$ ipython --no-banner

In [1]: import numpy as np

In [2]: from numpy import linalg as LA

In [3]: np.set_printoptions(precision=1, suppress=True, linewidth=160)

In [4]: E = np.array([[0.6, 0.0, -0.3],
   ...:     [0.1, -0.9, -0.6],
   ...:     [1.2, 0.8, -0.1],
   ...:     [-0.1, 1.0, -0.1],
   ...:     [0.2, 0.1, 0.1],
   ...:     [0.4, 0.6, -0.1],
   ...:     [-0.2, 2.4, 0.8],
   ...:     [0.8, -1.2, -1.8],
   ...:     [-1.6, 0.7, 0.1],
   ...:     [-0.2, 2.1, 0.1],
   ...:     [0.8, -0.4, -1.6],
   ...:     [0.3, -0.5, 0.6],
   ...:     [1.1, 1.0, -0.4],
   ...:     [-0.3, 0.0, 0.2],
   ...:     [0.3, 0.4, -0.9],
   ...:     [1.3, -1.2, -1.0]])

In [5]: E[11] *= 5

In [6]: E
Out[6]: 
array([[ 0.6,  0. , -0.3],
       [ 0.1, -0.9, -0.6],
       [ 1.2,  0.8, -0.1],
       [-0.1,  1. , -0.1],
       [ 0.2,  0.1,  0.1],
       [ 0.4,  0.6, -0.1],
       [-0.2,  2.4,  0.8],
       [ 0.8, -1.2, -1.8],
       [-1.6,  0.7,  0.1],
       [-0.2,  2.1,  0.1],
       [ 0.8, -0.4, -1.6],
       [ 1.5, -2.5,  3. ],
       [ 1.1,  1. , -0.4],
       [-0.3,  0. ,  0.2],
       [ 0.3,  0.4, -0.9],
       [ 1.3, -1.2, -1. ]])

In [7]: dist = LA.norm(E[:, None] - E[None], axis=-1)

In [8]: LA.norm(E, axis=1)
Out[8]: array([0.7, 1.1, 1.4, 1. , 0.2, 0.7, 2.5, 2.3, 1.7, 2.1, 1.8, 4.2, 1.5, 0.4, 1. , 2. ])

In [9]: dist[:5, :5]
Out[9]: 
array([[0. , 1.1, 1. , 1.2, 0.6],
       [1.1, 0. , 2.1, 2. , 1.2],
       [1. , 2.1, 0. , 1.3, 1.2],
       [1.2, 2. , 1.3, 0. , 1. ],
       [0.6, 1.2, 1.2, 1. , 0. ]])

In [10]: print((dist + 1e9 * np.eye(16)).round(6).argmin(axis=1))
[ 4  0 12  5 13  4  9 10 13  6  7  4  2  4  0  7]

In [11]: dist[4].round(6).argsort(kind="stable")[:4]
Out[11]: array([ 4, 13,  0,  5])

In [12]: other = np.c_[E[:, :2] @ np.array([[0, 2], [-3, -2]]), np.array([3, 2, 3, 3, 0, 2, 1, 3, 1, 1, 1, 2, 1, 2, 0, 2])]

In [13]: other
Out[13]: 
array([[ 0. ,  1.2,  3. ],
       [ 2.7,  2. ,  2. ],
       [-2.4,  0.8,  3. ],
       [-3. , -2.2,  3. ],
       [-0.3,  0.2,  0. ],
       [-1.8, -0.4,  2. ],
       [-7.2, -5.2,  1. ],
       [ 3.6,  4. ,  3. ],
       [-2.1, -4.6,  1. ],
       [-6.3, -4.6,  1. ],
       [ 1.2,  2.4,  1. ],
       [ 7.5,  8. ,  2. ],
       [-3. ,  0.2,  1. ],
       [ 0. , -0.6,  2. ],
       [-1.2, -0.2,  0. ],
       [ 3.6,  5. ,  2. ]])

In [14]: print(LA.matrix_rank(np.c_[E, other]))
4

In [15]: LA.norm(LA.qr(E)[0].T @ other, axis=0) ** 2 / ((other ** 2).sum(axis=0) + 1e-12)
Out[15]: array([1. , 1. , 0.3])

In [16]: LA.matrix_rank(other)
Out[16]: np.int64(3)

In [17]: cov = np.cov(other, rowvar=False)

In [18]: print(cov.shape)
(3, 3)

In [19]: np.argsort(-other.std(axis=0).round(6), kind="stable")
Out[19]: array([0, 1, 2])

In [20]: other.std(axis=0)
Out[20]: array([3.6, 3.4, 1. ])

In [21]: cov
Out[21]: 
array([[14. , 12.3,  1.1],
       [12.3, 12.6,  1.2],
       [ 1.1,  1.2,  1. ]])

In [22]: np.median(other, axis=0)
Out[22]: array([-0.8,  0.2,  2. ])

In [23]: evals, evecs = LA.eig(cov)

In [24]: np.sort(LA.eigvals(cov.T))
Out[24]: array([ 0.8,  1.1, 25.8])

In [25]: print(np.round(np.sort(LA.eigvals(LA.inv(cov))), 1) + 0)
[0.  0.9 1.2]

In [26]: arr = np.abs(np.array([[9, 7, 5, 7, 4],
    ...:     [6, 3, 3, 5, 9],
    ...:     [2, 5, 1, 5, 1],
    ...:     [1, 8, 3, 1, 0],
    ...:     [3, 6, 9, 4, 5]])) + np.eye(5)

In [27]: arr = arr / arr.sum(axis=1, keepdims=True)

In [28]: arr
Out[28]: 
array([[0.3, 0.2, 0.2, 0.2, 0.1],
       [0.2, 0.1, 0.1, 0.2, 0.3],
       [0.1, 0.3, 0.1, 0.3, 0.1],
       [0.1, 0.6, 0.2, 0.1, 0. ],
       [0.1, 0.2, 0.3, 0.1, 0.2]])

In [29]: other = LA.inv(arr)

In [30]: print(other)
[[ 5.2 -0.5 -2.5  0.2 -1.4]
 [-0.8  1.5 -0.8  2.7 -1.6]
 [ 1.3 -3.3 -0.5 -1.   4.5]
 [-1.2 -0.8  5.1 -2.5  0.4]
 [-2.9  4.2 -0.6  0.4 -0.1]]

In [31]: np.round(LA.inv(other), 1) + 0
Out[31]: 
array([[0.3, 0.2, 0.2, 0.2, 0.1],
       [0.2, 0.1, 0.1, 0.2, 0.3],
       [0.1, 0.3, 0.1, 0.3, 0.1],
       [0.1, 0.6, 0.2, 0.1, 0. ],
       [0.1, 0.2, 0.3, 0.1, 0.2]])

In [32]: round(LA.slogdet(arr)[0], 1)
Out[32]: np.float64(-1.0)

In [33]: Uu, sig, VT = LA.svd(other, full_matrices=False)

In [34]: sig
Out[34]: array([7.9, 7.6, 4.4, 2.4, 1. ])

In [35]: print((sig > 1e-8).sum())
5

In [36]: np.round(VT @ VT.T, 1) + 0
Out[36]: 
array([[1., 0., 0., 0., 0.],
       [0., 1., 0., 0., 0.],
       [0., 0., 1., 0., 0.],
       [0., 0., 0., 1., 0.],
       [0., 0., 0., 0., 1.]])

In [37]: np.round(Uu.T @ Uu, 1) + 0
Out[37]: 
array([[1., 0., 0., 0., 0.],
       [0., 1., 0., 0., 0.],
       [0., 0., 1., 0., 0.],
       [0., 0., 0., 1., 0.],
       [0., 0., 0., 0., 1.]])

In [38]: np.cumsum(sig ** 2) / np.sum(sig ** 2)
Out[38]: array([0.4, 0.8, 1. , 1. , 1. ])

In [39]: print(round(np.sqrt((sig ** 2).sum()), 1), np.round(LA.norm(other), 1))
12.1 12.1
